$ python -q
>>> import numpy as np
>>> np.set_printoptions(suppress=True, linewidth=160)
>>> J = np.loadtxt("data.csv", delimiter=",")
>>> J
array([[-1.,  0., -1.,  0., -1.,  0.],
       [ 2.,  1.,  2.,  1.,  2.,  1.],
       [-2.,  1., -2.,  1., -2.,  1.],
       [-1.,  0., -1.,  0., -1.,  0.],
       [ 2.,  1.,  2.,  1.,  2.,  1.],
       [-2.,  1., -2.,  1., -2.,  1.]])
>>> U, s, Vh = np.linalg.svd(J)
>>> vecs = Vh[:(s > 1e-8).sum()]
>>> rng = np.random.default_rng(8068)
>>> vec = J[1] + 4 * J[5] + rng.integers(2) * np.eye(6)[5]
>>> vec
array([-6.,  5., -6.,  5., -6.,  5.])
>>> np.round(np.diag(vecs.T @ vecs), 2)
array([0.33, 0.33, 0.33, 0.33, 0.33, 0.33])
>>> np.linalg.matrix_rank(np.vstack([J, vec]))
np.int64(2)
>>> np.round(vecs.T @ vecs, 2) + 0
array([[0.33, 0.  , 0.33, 0.  , 0.33, 0.  ],
       [0.  , 0.33, 0.  , 0.33, 0.  , 0.33],
       [0.33, 0.  , 0.33, 0.  , 0.33, 0.  ],
       [0.  , 0.33, 0.  , 0.33, 0.  , 0.33],
       [0.33, 0.  , 0.33, 0.  , 0.33, 0.  ],
       [0.  , 0.33, 0.  , 0.33, 0.  , 0.33]])
>>> round(float(np.linalg.norm(vec - vecs.T @ vecs @ vec)), 2)
0.0
>>> np.allclose(vecs.T @ vecs @ vec, vec)
True
>>> rk = np.linalg.matrix_rank(J)
>>> rk
np.int64(2)
>>> ns = np.linalg.svd(J)[2][rk:].T
>>> np.round(J @ ns, 2) + 0
array([[0., 0., 0., 0.],
       [0., 0., 0., 0.],
       [0., 0., 0., 0.],
       [0., 0., 0., 0.],
       [0., 0., 0., 0.],
       [0., 0., 0., 0.]])
>>> np.round(J @ np.linalg.pinv(J) @ J, 2) + 0
array([[-1.,  0., -1.,  0., -1.,  0.],
       [ 2.,  1.,  2.,  1.,  2.,  1.],
       [-2.,  1., -2.,  1., -2.,  1.],
       [-1.,  0., -1.,  0., -1.,  0.],
       [ 2.,  1.,  2.,  1.,  2.,  1.],
       [-2.,  1., -2.,  1., -2.,  1.]])
>>> np.unique(J.round(6), axis=0).shape
(3, 6)
>>> np.linalg.lstsq(J[:-1].T, J[-1])[2]
np.int32(2)
>>> def softmax(z):
...     e = np.exp(z - z.max(axis=-1, keepdims=True))
...     return e / e.sum(axis=-1, keepdims=True)
... 
>>> softmax(J).sum(axis=1)
array([1., 1., 1., 1., 1., 1.])
>>> np.round(softmax(J[5] + 2), 2)
array([0.02, 0.32, 0.02, 0.32, 0.02, 0.32])
>>> S = J @ J.T / np.sqrt(6)
>>> np.round(softmax(S), 2) + 0
array([[0.11, 0.  , 0.38, 0.11, 0.  , 0.38],
       [0.  , 0.5 , 0.  , 0.  , 0.5 , 0.  ],
       [0.01, 0.  , 0.49, 0.01, 0.  , 0.49],
       [0.11, 0.  , 0.38, 0.11, 0.  , 0.38],
       [0.  , 0.5 , 0.  , 0.  , 0.5 , 0.  ],
       [0.01, 0.  , 0.49, 0.01, 0.  , 0.49]])
>>> np.round(softmax(S + np.triu(np.full(S.shape, -np.inf), 1)), 2) + 0
array([[1.  , 0.  , 0.  , 0.  , 0.  , 0.  ],
       [0.  , 1.  , 0.  , 0.  , 0.  , 0.  ],
       [0.02, 0.  , 0.98, 0.  , 0.  , 0.  ],
       [0.18, 0.  , 0.63, 0.18, 0.  , 0.  ],
       [0.  , 0.5 , 0.  , 0.  , 0.5 , 0.  ],
       [0.01, 0.  , 0.49, 0.01, 0.  , 0.49]])
>>> u = np.array([0, 2, 3, 3, -1, -3, 1])
>>> F = u[np.abs(np.subtract.outer(np.arange(7), np.arange(7)))]
>>> F
array([[ 0,  2,  3,  3, -1, -3,  1],
       [ 2,  0,  2,  3,  3, -1, -3],
       [ 3,  2,  0,  2,  3,  3, -1],
       [ 3,  3,  2,  0,  2,  3,  3],
       [-1,  3,  3,  2,  0,  2,  3],
       [-3, -1,  3,  3,  2,  0,  2],
       [ 1, -3, -1,  3,  3,  2,  0]])
>>> # symmetric
>>> lab = rng.permutation(7)
>>> B = F[:, lab] * rng.choice([-1, 1], 7)
>>> B
array([[-3,  0,  3, -1, -3,  1, -2],
       [-1, -2,  3,  3, -2, -3,  0],
       [ 3, -3,  2,  3,  0, -1, -2],
       [ 3, -3,  0,  2, -2,  3, -3],
       [ 2,  1,  2,  0, -3,  3, -3],
       [ 0,  3,  3,  2, -3,  2,  1],
       [ 2, -1,  3,  3,  1,  0,  3]])
>>> U, _, Vh = np.linalg.svd(F.T @ B)
>>> np.round(np.linalg.lstsq(F, B)[0], 2) + 0
array([[ 0., -1.,  0.,  0.,  0.,  0.,  0.],
       [ 0.,  0.,  0.,  0.,  0.,  0., -1.],
       [ 0.,  0.,  0.,  0., -1.,  0.,  0.],
       [ 0.,  0.,  1.,  0.,  0.,  0.,  0.],
       [ 0.,  0.,  0.,  1.,  0.,  0.,  0.],
       [ 1.,  0.,  0.,  0.,  0.,  0.,  0.],
       [ 0.,  0.,  0.,  0.,  0.,  1.,  0.]])
>>> lab
array([5, 0, 3, 4, 2, 6, 1])
>>> data = np.load("w.npy")
>>> data
array([[ 3,  4,  5,  6,  7,  8,  9],
       [10, 11, 12, 13, 14, 15, 16],
       [17, 18, 19, 20, 21, 22, 23],
       [24, 25, 26, 27, 28, 29, 30],
       [31, 32, 33, 34, 35, 36, 37],
       [38, 39, 40, 41, 42, 43, 44],
       [45, 46, 47, 48, 49, 50, 51]])
>>> round(float(np.linalg.norm(data[5], 1)), 2), round(np.linalg.norm(data[5], np.inf), 2)
(287.0, np.float64(44.0))
>>> np.round(np.linalg.norm(data, axis=1), 2)
array([ 16.73,  34.8 ,  53.18,  71.63,  90.11, 108.6 , 127.11])
>>> np.linalg.norm(data, axis=1).argmax()
np.int64(6)
>>> np.round(np.linalg.norm(data, 2), 2)
np.float64(213.26)
>>> round(float(np.linalg.norm(data[5] - data[4])), 2)
18.52
>>> data[5] @ data[4]
np.int64(9786)
>>> round(np.linalg.norm(data, 2) / np.linalg.norm(data), 2)
np.float64(1.0)
>>> np.linalg.cond(data) > 100
np.True_
>>> A = np.load("dump.npy")
>>> A
array([[0, 0, 1, 1, 0, 0, 1, 0],
       [0, 0, 1, 0, 1, 1, 0, 1],
       [1, 1, 0, 1, 0, 0, 1, 1],
       [1, 0, 1, 0, 1, 0, 0, 0],
       [0, 1, 0, 1, 0, 1, 0, 0],
       [0, 1, 0, 0, 1, 0, 0, 1],
       [1, 0, 1, 0, 0, 0, 0, 0],
       [0, 1, 1, 0, 0, 1, 0, 0]])
>>> W = np.array([[-3, 4, -2, -5, 5],
...     [4, -2, 0, 2, 1],
...     [5, -2, 1, 3, -5],
...     [-4, -3, -4, 0, -1],
...     [1, -5, 4, 0, 3],
...     [1, -3, -3, -3, 1],
...     [-1, 1, 2, -2, 4],
...     [3, -3, 4, -1, 3]])
>>> beta = np.array([-3, -1, 3, -2, -5])
>>> hid = np.maximum(A @ W + beta, 0)
>>> hid
array([[ 0,  0,  2,  0,  0],
       [ 7,  0,  9,  0,  0],
       [ 0,  0,  3,  0,  7],
       [ 0,  0,  6,  0,  0],
       [ 0,  0,  0,  0,  0],
       [ 5,  0, 11,  0,  2],
       [ 0,  1,  2,  0,  0],
       [ 7,  0,  1,  0,  0]])
>>> np.round((hid > 0).mean(axis=0), 2)
array([0.38, 0.12, 0.88, 0.  , 0.25])
>>> (hid > 0).astype(int)
array([[0, 0, 1, 0, 0],
       [1, 0, 1, 0, 0],
       [0, 0, 1, 0, 1],
       [0, 0, 1, 0, 0],
       [0, 0, 0, 0, 0],
       [1, 0, 1, 0, 1],
       [0, 1, 1, 0, 0],
       [1, 0, 1, 0, 0]])
>>> basis = np.array([[3, 3, 0], [3, 1, 2], [1, 3, 1], [0, 2, 1], [0, 0, 3]])
>>> W @ basis
array([[  1, -21,  16],
       [  6,  14,   1],
       [ 10,  22, -15],
       [-25, -27, -13],
       [ -8,  10,   3],
       [ -9, -15,  -9],
       [  2,   0,  14],
       [  4,  16,   6]])
>>> hid @ basis
array([[ 2,  6,  2],
       [30, 48,  9],
       [ 3,  9, 24],
       [ 6, 18,  6],
       [ 0,  0,  0],
       [26, 48, 17],
       [ 5,  7,  4],
       [22, 24,  1]])
>>> arr = np.load("case5.npy")
>>> arr
array([[ 0,  2,  2,  2,  2,  0],
       [ 0,  4,  2,  4,  4,  1],
       [ 0,  6,  4,  6,  4,  1],
       [ 1,  8,  5,  8,  4,  3],
       [ 3,  8,  6,  9,  6,  4],
       [ 5,  8,  6,  9,  6,  6],
       [ 5, 10,  6, 10,  7,  8],
       [ 7, 11,  8, 10,  8,  9],
       [ 8, 13,  8, 12,  8, 10],
       [10, 15, 10, 14,  8, 11],
       [11, 17, 11, 15,  8, 13],
       [11, 19, 11, 15,  8, 13],
       [13, 21, 13, 16,  9, 14],
       [15, 23, 14, 16, 10, 16],
       [15, 23, 16, 16, 11, 17],
       [16, 24, 16, 17, 13, 17],
       [16, 25, 16, 19, 15, 19],
       [16, 26, 17, 19, 17, 21],
       [18, 28, 18, 20, 17, 22],
       [18, 28, 18, 22, 18, 23],
       [18, 28, 19, 24, 19, 24],
       [19, 30, 19, 25, 20, 24]])
>>> B = np.c_[arr[:, :5] @ np.array([[1, 2, 0, 0, 0],
...     [0, 3, 0, 3, 2],
...     [3, 2, 2, 1, 3],
...     [1, 2, 3, 3, 2],
...     [2, 1, 0, 1, 3]]), np.array([1, 3, 8, 0, 5, 6, 4, 0, 8, 4, 9, 1, 8, 2, 7, 1, 8, 4, 8, 5, 0, 5])]
>>> B
array([[ 12,  16,  10,  16,  20,   1],
       [ 18,  28,  16,  30,  34,   3],
       [ 26,  42,  26,  44,  48,   8],
       [ 32,  56,  34,  57,  59,   0],
       [ 42,  66,  39,  63,  70,   5],
       [ 44,  70,  39,  63,  70,   6],
       [ 47,  79,  42,  73,  79,   4],
       [ 57,  91,  46,  79,  90,   0],
       [ 60, 103,  52,  91,  98,   8],
       [ 70, 121,  62, 105, 112,   4],
       [ 75, 133,  67, 115, 121,   9],
       [ 75, 139,  67, 121, 125,   1],
       [ 86, 156,  74, 133, 140,   8],
       [ 93, 169,  76, 141, 150,   2],
       [101, 174,  80, 144, 159,   7],
       [107, 183,  83, 152, 169,   1],
       [113, 192,  89, 163, 181,   8],
       [120, 199,  91, 169, 192,   4],
       [126, 213,  96, 179, 201,   8],
       [130, 218, 102, 186, 208,   5],
       [137, 225, 110, 194, 218,   0],
       [141, 236, 113, 204, 227,   5]])
>>> np.round(np.linalg.norm(B - arr @ np.linalg.lstsq(arr, B)[0], axis=0), 2) + 0
array([ 0.  ,  0.  ,  0.  ,  0.  ,  0.  , 13.93])
>>> np.linalg.matrix_rank(B)
np.int64(6)
>>> W0 = 0.7 ** np.abs(np.subtract.outer(np.arange(5), np.arange(5)))
>>> W0.round(2)
array([[1.  , 0.7 , 0.49, 0.34, 0.24],
       [0.7 , 1.  , 0.7 , 0.49, 0.34],
       [0.49, 0.7 , 1.  , 0.7 , 0.49],
       [0.34, 0.49, 0.7 , 1.  , 0.7 ],
       [0.24, 0.34, 0.49, 0.7 , 1.  ]])
>>> L = np.linalg.cholesky(W0)
>>> np.linalg.eigvalsh(W0).min() > 0
np.True_
>>> m1 = np.loadtxt("block4.csv", delimiter=",")
>>> m1
array([[  7.,   9.,  -4.,   7.,   7.],
       [ 15.,   2.,  -5.,  14.,  13.],
       [ 16.,   1.,   4.,   8.,   9.],
       [ 16.,  10.,  10.,  16.,  18.],
       [ 20.,   8.,  10.,   9.,  13.],
       [ 23.,  16.,   4.,  12.,  19.],
       [ 23.,  17.,   8.,   7.,  26.],
       [ 28.,  17.,  11.,  -1.,  35.],
       [ 23.,  22.,   8.,  -3.,  28.],
       [ 19.,  23.,   0.,  -8.,  36.],
       [ 19.,  23.,   5., -13.,  45.],
       [ 17.,  24.,   8.,  -4.,  44.],
       [ 16.,  18.,   2.,  -9.,  38.],
       [ 16.,  27.,   2., -17.,  39.],
       [ 14.,  33.,   4., -26.,  33.],
       [ 23.,  26.,  -3., -35.,  24.],
       [ 27.,  29., -10., -37.,  17.],
       [ 32.,  22., -11., -39.,  20.],
       [ 39.,  28., -14., -35.,  19.]])
>>> lab = rng.permutation(5)
>>> B = m1[:, lab] * rng.choice([-1, 1], 5)
>>> B
array([[ -4.,  -7.,   7.,   7.,   9.],
       [ -5., -14.,  13.,  15.,   2.],
       [  4.,  -8.,   9.,  16.,   1.],
       [ 10., -16.,  18.,  16.,  10.],
       [ 10.,  -9.,  13.,  20.,   8.],
       [  4., -12.,  19.,  23.,  16.],
       [  8.,  -7.,  26.,  23.,  17.],
       [ 11.,   1.,  35.,  28.,  17.],
       [  8.,   3.,  28.,  23.,  22.],
       [  0.,   8.,  36.,  19.,  23.],
       [  5.,  13.,  45.,  19.,  23.],
       [  8.,   4.,  44.,  17.,  24.],
       [  2.,   9.,  38.,  16.,  18.],
       [  2.,  17.,  39.,  16.,  27.],
       [  4.,  26.,  33.,  14.,  33.],
       [ -3.,  35.,  24.,  23.,  26.],
       [-10.,  37.,  17.,  27.,  29.],
       [-11.,  39.,  20.,  32.,  22.],
       [-14.,  35.,  19.,  39.,  28.]])
>>> U, _, Vh = np.linalg.svd(m1.T @ B)
>>> np.round(U @ Vh, 2) + 0
array([[ 0.,  0.,  0.,  1.,  0.],
       [ 0.,  0.,  0.,  0.,  1.],
       [ 1.,  0.,  0.,  0.,  0.],
       [ 0., -1.,  0.,  0.,  0.],
       [ 0.,  0.,  1.,  0.,  0.]])
>>> np.round(np.linalg.lstsq(m1, B)[0], 2) + 0
array([[ 0.,  0.,  0.,  1.,  0.],
       [ 0.,  0.,  0.,  0.,  1.],
       [ 1.,  0.,  0.,  0.,  0.],
       [ 0., -1.,  0.,  0.,  0.],
       [ 0.,  0.,  1.,  0.,  0.]])
>>> vec = np.array([0, -5, -1, 2, -1])
>>> target = m1 @ vec
>>> beta, lr = np.zeros(5), 1 / np.linalg.norm(m1, 2) ** 2
>>> for i in range(250):
...     beta -= lr * m1.T @ (m1 @ beta - target)
...     if i % 50 == 0: print(i, round(np.linalg.norm(m1 @ beta - target), 2))
... 
0 111.08
50 38.98
100 26.05
150 17.66
200 12.04
>>> round(np.linalg.cond(m1), 2)
np.float64(11.89)
>>> beta.round(2)
array([-0.1 , -4.54, -0.97,  2.12, -1.21])
>>> np.round(softmax(m1[7] + 4), 2) + 0
array([0., 0., 0., 0., 1.])
>>> np.round(softmax(10 * m1[7]), 2) + 0
array([0., 0., 0., 0., 1.])
>>> np.round(softmax(m1).sum(axis=1), 2)
array([1., 1., 1., 1., 1., 1., 1., 1., 1., 1., 1., 1., 1., 1., 1., 1., 1., 1., 1.])
>>> S = m1 @ m1.T / np.sqrt(5)
>>> softmax(S).round(6).argmax(axis=1)
array([11,  7,  7,  7,  7,  7, 11, 10, 10, 10, 10, 10, 10, 10, 14, 18, 18, 18, 18])
>>> np.round(softmax(S)[7] @ m1, 2)
array([ 19.,  23.,   5., -13.,  45.])
>>> K = np.load("layer12.npy")
>>> K
array([[ 1.98,  0.49,  0.52, -2.48,  1.  ],
       [-0.2 , -0.66,  0.22,  1.03, -0.88],
       [ 1.07, -2.13,  1.65,  0.58, -1.33],
       [-1.53,  1.43, -1.47,  0.26,  0.4 ],
       [ 1.53, -1.25,  1.39, -0.21, -0.95],
       [-0.98, -1.25, -0.13,  2.08, -0.87],
       [-1.12,  0.4 , -0.97,  0.35,  0.55],
       [ 2.07, -0.28,  1.  , -0.91,  0.01],
       [ 1.03,  0.26,  0.3 , -0.89,  0.35],
       [ 1.9 ,  0.39,  0.91, -2.01,  0.94],
       [-0.59, -1.11, -0.3 ,  2.08, -1.66],
       [-1.31,  1.87, -1.65, -0.22,  1.29],
       [-0.67,  0.3 , -1.34,  0.37,  0.28],
       [-0.27, -1.44,  0.08,  1.3 , -1.29],
       [-0.52,  2.05, -1.68, -1.93,  1.95],
       [ 0.4 , -2.15,  1.56,  2.33, -1.72],
       [-0.76,  0.43, -0.42, -0.18,  0.11],
       [ 1.36, -2.11,  1.98,  0.93, -1.46],
       [ 0.08,  1.51, -0.59, -2.26,  2.35],
       [ 1.4 , -3.51,  2.05,  1.91, -2.39],
       [ 0.83,  0.09, -0.03, -0.51,  0.17],
       [ 0.71, -2.37,  1.28,  2.38, -1.89],
       [ 1.07, -2.07,  1.56,  0.47, -1.51]])
>>> Xc = (K - K.mean(axis=0)) / K.std(axis=0)
>>> np.argwhere(np.abs(Xc) > 2)
array([[18,  4],
       [19,  1]])
>>> beta = np.linalg.lstsq(np.delete(Xc, 0, axis=1), Xc[:, 0])[0]
>>> np.abs(beta).argmax()
np.int64(2)
>>> beta.round(2)
array([-0.08,  0.75, -0.82, -0.32])
